% ipython --no-banner

In [1]: import numpy as np

In [2]: np.set_printoptions(precision=2, suppress=True, linewidth=160)

In [3]: E = np.load("case13.npy")

In [4]: E
Out[4]: 
array([[ 0.12,  0.83, -1.24],
       [-0.03, -0.08, -0.08],
       [-0.24, -0.81, -0.12],
       [-0.1 ,  2.  , -7.2 ]])

In [5]: w1 = np.array([[1, 2, -1, -2], [2, -1, 2, 1], [-1, 2, 0, 0]])

In [6]: coef = np.array([1, 1, -2, 3])

In [7]: H = np.maximum(E @ w1 + coef, 0)

In [8]: print(np.linalg.matrix_rank(H))
4

In [9]: cent = np.array([[3, 2, 0], [3, 3, 0], [0, 2, 3], [3, 3, 2]])

In [10]: w1 @ cent
Out[10]: 
array([[ 3,  0, -7],
       [ 6,  8,  8],
       [ 3,  4,  0]])

In [11]: H @ cent
Out[11]: 
array([[22.83, 18.81,  7.18],
       [14.19, 13.3 ,  5.96],
       [11.28, 11.28,  5.34],
       [51.9 , 44.  , 16.7 ]])

In [12]: X = np.load("mat.npy")

In [13]: X
Out[13]: 
array([[ 2, -1,  0,  0],
       [ 1, -3,  0,  0],
       [ 0,  0,  2, -1],
       [ 0,  0,  1, -3]])

In [14]: print(X @ X)
[[ 3  1  0  0]
 [-1  8  0  0]
 [ 0  0  3  1]
 [ 0  0 -1  8]]

In [15]: print(np.flatnonzero(np.linalg.matrix_power((X != 0) + (X.T != 0) + np.eye(4), 4)[0]))
[0 1]

In [16]: np.sort(np.linalg.eigvals(X).real)
Out[16]: array([-2.79, -2.79,  1.79,  1.79])

In [17]: K = np.load("data.npy")

In [18]: K
Out[18]: 
array([[ 1, -1,  1, -1],
       [ 1,  0,  0,  0],
       [ 1,  1,  1,  1]])

In [19]: M2 = K / np.sqrt((K ** 2).mean(axis=1, keepdims=True))

In [20]: print(np.linalg.matrix_rank(M2) == np.linalg.matrix_rank(K))
True

In [21]: np.linalg.norm(M2, axis=1)
Out[21]: array([2., 2., 2.])

In [22]: M2[0]
Out[22]: array([ 1., -1.,  1., -1.])
